% python3 -q
>>> import numpy as np
>>> np.set_printoptions(suppress=True, linewidth=200)
>>> rnd = lambda a: np.round(a, 3) + 0
>>> m1 = np.loadtxt("arr.csv", delimiter=",")
>>> m1
array([[ 10.158, -14.338, -15.009,  -4.306,  -0.61 ],
       [ 12.403,  -0.919,  11.981, -20.795,  25.82 ],
       [ 10.959, -34.453,  14.094,  -7.83 ,  20.035],
       [ 20.479,  16.623,   1.653, -20.714, -33.016],
       [ 11.328,  -6.872,  18.775, -22.494,  -6.8  ],
       [  4.007, -18.713, -23.113,  13.482,  -2.462],
       [-22.734,  11.039, -15.593,   0.553,  10.692],
       [ 10.768, -13.951,   3.388,  13.474,  -2.783],
       [ -5.979,  19.102,   4.849, -30.227,   6.017],
       [-14.124,  -4.608,  -3.142,  -3.885, -16.254],
       [  3.498,  24.216,   0.369,  15.438,   1.353],
       [ -0.735,  -4.804,   7.817,  13.879,  -4.301],
       [ 13.045,  30.555, -10.042,   7.065,  -5.708],
       [ -0.427,   5.757,  -0.457, -16.477,   9.809],
       [ -0.181, -21.606,  -0.917,   1.909,  12.989],
       [ 16.79 , -15.527,   0.287,  13.341, -27.611],
       [  2.38 ,   2.654,  17.189,  17.026, -40.485],
       [  0.195,  -4.578,  26.775,   4.514,  -2.577],
       [-10.98 ,  -8.738,   0.476, -10.704,  18.315],
       [  8.574, -20.547,   3.096,  -0.675,  13.392],
       [  7.022,  -7.457,   2.58 ,  25.396,  -8.965],
       [ -4.526, -14.433,  33.226,  -8.438,   3.373],
       [-15.173,  12.329, -15.968, -14.369,   1.755],
       [ 27.972,  23.15 ,  -3.438, -16.026,  11.382],
       [  7.824,   2.908,  18.754, -23.037, -20.285],
       [-12.409, -10.832, -23.047, -10.488,  -6.816],
       [ 15.991, -11.   , -12.736,  12.104, -11.798],
       [-17.986,  -7.51 ,  13.733,  19.006,  12.98 ],
       [ 17.919,  -3.539, -25.551,  -3.678, -36.179],
       [-29.598,  10.36 , -17.203,  -6.886,   3.552]])
>>> other = m1 / np.linalg.norm(m1, axis=1, keepdims=True)
>>> C2 = other @ other.T
>>> rnd(np.linalg.norm(other, axis=1))
array([1., 1., 1., 1., 1., 1., 1., 1., 1., 1., 1., 1., 1., 1., 1., 1., 1., 1., 1., 1., 1., 1., 1., 1., 1., 1., 1., 1., 1., 1.])
>>> rnd(np.degrees(np.arccos(np.clip(C2[2, 27], -1, 1))))
np.float64(75.569)
>>> Ac = (m1 - m1.mean(axis=0)) / m1.std(axis=0)
>>> rnd(Ac.std(axis=0))
array([1., 1., 1., 1., 1.])
>>> np.argwhere(np.abs(Ac) > 2)
array([[ 2,  1],
       [12,  1],
       [16,  4],
       [21,  2],
       [28,  4],
       [29,  0]])
>>> beta = np.linalg.lstsq(np.delete(Ac, 0, axis=1), Ac[:, 0])[0]
>>> rnd(beta)
array([-0.088,  0.124, -0.086, -0.328])
>>> idx = m1[:, 4] > np.median(m1[:, 4])
>>> r0 = m1[idx].mean(axis=0) - m1[~idx].mean(axis=0)
>>> idx.astype(int)
array([1, 1, 1, 0, 0, 0, 1, 0, 1, 0, 1, 0, 0, 1, 1, 0, 0, 0, 1, 1, 0, 1, 1, 1, 0, 0, 0, 1, 0, 1])
>>> C2 = np.cov(m1, rowvar=False)
>>> rnd(np.polyfit(m1[:, 3], m1[:, 1], 1))
array([-0.246, -2.715])
>>> C2.shape
(5, 5)
>>> rnd(np.corrcoef(m1[:, 3], m1[:, 1])[0, 1])
np.float64(-0.238)
>>> r0 = np.array([-5, -3, 3])
>>> rnd(np.convolve(m1[18], r0))
array([ 54.9  ,  76.63 ,  -9.106,  25.878, -58.035, -87.057,  54.945])
>>> F = np.array([[-1.0, 0.0, 0.0, 0.0, 0.0, 0.0],
...     [0.0, 1.0, 0.0, 0.0, 0.0, 0.0],
...     [0.0, 0.0, 1.0, 0.0, 0.0, 0.0],
...     [0.0, 0.0, 0.0, 1.0, 0.0, 0.0],
...     [0.0, 0.0, 0.0, 0.0, 1.0, 0.0],
...     [0.0, 0.0, 0.0, 0.0, 0.0, -1.0]])
>>> F
array([[-1.,  0.,  0.,  0.,  0.,  0.],
       [ 0.,  1.,  0.,  0.,  0.,  0.],
       [ 0.,  0.,  1.,  0.,  0.,  0.],
       [ 0.,  0.,  0.,  1.,  0.,  0.],
       [ 0.,  0.,  0.,  0.,  1.,  0.],
       [ 0.,  0.,  0.,  0.,  0., -1.]])
>>> t = np.radians(60)
>>> Rm = np.eye(6)
>>> Rm[0, 0] = Rm[5, 5] = np.cos(t)
>>> Rm[0, 5], Rm[5, 0] = -np.sin(t), np.sin(t)
>>> rnd(Rm)
array([[ 0.5  ,  0.   ,  0.   ,  0.   ,  0.   , -0.866],
       [ 0.   ,  1.   ,  0.   ,  0.   ,  0.   ,  0.   ],
       [ 0.   ,  0.   ,  1.   ,  0.   ,  0.   ,  0.   ],
       [ 0.   ,  0.   ,  0.   ,  1.   ,  0.   ,  0.   ],
       [ 0.   ,  0.   ,  0.   ,  0.   ,  1.   ,  0.   ],
       [ 0.866,  0.   ,  0.   ,  0.   ,  0.   ,  0.5  ]])
>>> other = F @ Rm.T
>>> rnd(np.linalg.svd(F, compute_uv=False)), rnd(np.linalg.svd(other, compute_uv=False))
(array([1., 1., 1., 1., 1., 1.]), array([1., 1., 1., 1., 1., 1.]))
>>> rnd(other)
array([[-0.5  ,  0.   ,  0.   ,  0.   ,  0.   , -0.866],
       [ 0.   ,  1.   ,  0.   ,  0.   ,  0.   ,  0.   ],
       [ 0.   ,  0.   ,  1.   ,  0.   ,  0.   ,  0.   ],
       [ 0.   ,  0.   ,  0.   ,  1.   ,  0.   ,  0.   ],
       [ 0.   ,  0.   ,  0.   ,  0.   ,  1.   ,  0.   ],
       [ 0.866,  0.   ,  0.   ,  0.   ,  0.   , -0.5  ]])
>>> rnd(np.abs(other - F).max(axis=0))
array([0.866, 0.   , 0.   , 0.   , 0.   , 0.866])
>>> np.allclose(F @ F.T, other @ other.T)
True
>>> vec = np.array([3, 5, 5, -3, 0, -3])
>>> rnd(np.linalg.norm(vec)), rnd(np.linalg.norm(other @ vec))
(np.float64(8.775), np.float64(8.775))
>>> rnd(np.linalg.det(other))
np.float64(1.0)
>>> rnd(np.abs(np.linalg.eigvals(other)))
array([1., 1., 1., 1., 1., 1.])
>>> 6 - np.linalg.matrix_rank(other - np.eye(6), tol=1e-8)
np.int64(4)
>>> rnd(np.linalg.inv(other))
array([[-0.5  ,  0.   ,  0.   ,  0.   ,  0.   ,  0.866],
       [ 0.   ,  1.   ,  0.   ,  0.   ,  0.   ,  0.   ],
       [ 0.   ,  0.   ,  1.   ,  0.   ,  0.   ,  0.   ],
       [ 0.   ,  0.   ,  0.   ,  1.   ,  0.   ,  0.   ],
       [ 0.   ,  0.   ,  0.   ,  0.   ,  1.   ,  0.   ],
       [-0.866,  0.   ,  0.   ,  0.   ,  0.   , -0.5  ]])
>>> rnd(np.sort(np.abs(np.degrees(np.angle(np.linalg.eigvals(other))))))
array([  0.,   0.,   0.,   0., 120., 120.])
>>> C2 = F.T @ F
>>> np.allclose(C2, C2.T)
True
>>> np.prod(np.diag(F)), rnd(np.linalg.det(F))
(np.float64(1.0), np.float64(1.0))
>>> np.linalg.matrix_rank(F - F[0, 0] * np.eye(6))
np.int64(4)
>>> J = np.array([[0, -3, 3, -2], [0, 0, 3, 2], [0, 0, 0, -1], [0, 0, 0, 0]])
>>> J
array([[ 0, -3,  3, -2],
       [ 0,  0,  3,  2],
       [ 0,  0,  0, -1],
       [ 0,  0,  0,  0]])
>>> np.linalg.matrix_power(J, 4)
array([[0, 0, 0, 0],
       [0, 0, 0, 0],
       [0, 0, 0, 0],
       [0, 0, 0, 0]])
>>> (J + J.T) / 2
array([[ 0. , -1.5,  1.5, -1. ],
       [-1.5,  0. ,  1.5,  1. ],
       [ 1.5,  1.5,  0. , -0.5],
       [-1. ,  1. , -0.5,  0. ]])
>>> J @ J
array([[ 0,  0, -9, -9],
       [ 0,  0,  0, -3],
       [ 0,  0,  0,  0],
       [ 0,  0,  0,  0]])
>>> np.linalg.cond(J) > 100
np.True_
>>> [round(float(x), 3) for x in np.linalg.svd(J, compute_uv=False)[:3]]
[4.927, 3.382, 0.54]
>>> W0 = np.load("run15.npy")
>>> W0
array([[ 10,   0,  -6,   0,  -6,   0],
       [  0,   0,   0,   0,   0,   0],
       [  0,   0,   0,   0,   0,   0],
       [-15,   0,   9,   0,   9,   0],
       [-15,   0,   9,   0,   9,   0],
       [  0,   0,   0,   0,   0,   0],
       [  0,   0,   0,   0,   0,   0]])
>>> # rank 1
>>> rank = np.linalg.matrix_rank(W0)
>>> rank
np.int64(1)
>>> N = np.linalg.svd(W0)[2][rank:].T
>>> [int(np.linalg.matrix_rank(W0[:i])) for i in range(1, len(W0) + 1)]
[1, 1, 1, 1, 1, 1, 1]
>>> np.linalg.matrix_rank(W0, rtol=0.1)
np.int64(1)
>>> U, sig, vt = np.linalg.svd(W0)
>>> evecs = vt[:(sig > 1e-8).sum()]
>>> rng = np.random.default_rng(239)
>>> vec = W0[0] + 3 * W0[6] + rng.integers(2) * np.eye(6)[2]
>>> vec
array([10.,  0., -5.,  0., -6.,  0.])
>>> np.allclose(evecs.T @ evecs @ vec, vec)
False
>>> rnd(evecs.T @ evecs)
array([[ 0.581,  0.   , -0.349,  0.   , -0.349,  0.   ],
       [ 0.   ,  0.   ,  0.   ,  0.   ,  0.   ,  0.   ],
       [-0.349,  0.   ,  0.209,  0.   ,  0.209,  0.   ],
       [ 0.   ,  0.   ,  0.   ,  0.   ,  0.   ,  0.   ],
       [-0.349,  0.   ,  0.209,  0.   ,  0.209,  0.   ],
       [ 0.   ,  0.   ,  0.   ,  0.   ,  0.   ,  0.   ]])
>>> np.linalg.lstsq(W0[:-1].T, W0[-1])[2]
np.int32(1)
>>> try:
...     np.linalg.inv(W0)
... except np.linalg.LinAlgError as e:
...     print("failed:", e)
... 
failed: Last 2 dimensions of the array must be square
>>> np.allclose(W0[:-1].T @ np.linalg.lstsq(W0[:-1].T, W0[-1])[0], W0[-1])
True
>>> rnd(np.trace(np.linalg.pinv(W0) @ W0))
np.float64(1.0)
>>> rnd(W0 @ np.linalg.pinv(W0) @ W0)
array([[ 10.,   0.,  -6.,   0.,  -6.,   0.],
       [  0.,   0.,   0.,   0.,   0.,   0.],
       [  0.,   0.,   0.,   0.,   0.,   0.],
       [-15.,   0.,   9.,   0.,   9.,   0.],
       [-15.,   0.,   9.,   0.,   9.,   0.],
       [  0.,   0.,   0.,   0.,   0.,   0.],
       [  0.,   0.,   0.,   0.,   0.,   0.]])
>>> rnd(np.linalg.pinv(F))
array([[-1.,  0.,  0.,  0.,  0.,  0.],
       [ 0.,  1.,  0.,  0.,  0.,  0.],
       [ 0.,  0.,  1.,  0.,  0.,  0.],
       [ 0.,  0.,  0.,  1.,  0.,  0.],
       [ 0.,  0.,  0.,  0.,  1.,  0.],
       [ 0.,  0.,  0.,  0.,  0., -1.]])
>>> rnd(np.linalg.svd(F, compute_uv=False))
array([1., 1., 1., 1., 1., 1.])
>>> rnd(np.linalg.norm(F, axis=0))
array([1., 1., 1., 1., 1., 1.])
>>> A = np.array([[6, 0, 0, 0, 0, 0],
...     [3, 2, 0, 0, 0, 0],
...     [7, -4, 6, 0, 0, 0],
...     [-4, 9, -2, -6, 0, 0],
...     [6, 3, 0, 0, 2, 0],
...     [6, 1, 5, -2, -3, -7]])
>>> A
array([[ 6,  0,  0,  0,  0,  0],
       [ 3,  2,  0,  0,  0,  0],
       [ 7, -4,  6,  0,  0,  0],
       [-4,  9, -2, -6,  0,  0],
       [ 6,  3,  0,  0,  2,  0],
       [ 6,  1,  5, -2, -3, -7]])
>>> r0, r1 = A[5], A[2]
>>> r0 @ r0
np.int64(124)
>>> r0 @ r1
np.int64(68)
>>> pr = (r0 @ r1) / (r0 @ r0) * r0
>>> rnd(np.linalg.norm(r0 + r1) ** 2 + np.linalg.norm(r0 - r1) ** 2)
np.float64(450.0)
>>> np.outer(r0, r1)
array([[ 42, -24,  36,   0,   0,   0],
       [  7,  -4,   6,   0,   0,   0],
       [ 35, -20,  30,   0,   0,   0],
       [-14,   8, -12,   0,   0,   0],
       [-21,  12, -18,   0,   0,   0],
       [-49,  28, -42,   0,   0,   0]])
>>> rnd(r1 - pr)
array([ 3.71 , -4.548,  3.258,  1.097,  1.645,  3.839])
>>> rnd((r1 - pr) @ r0)
np.float64(0.0)
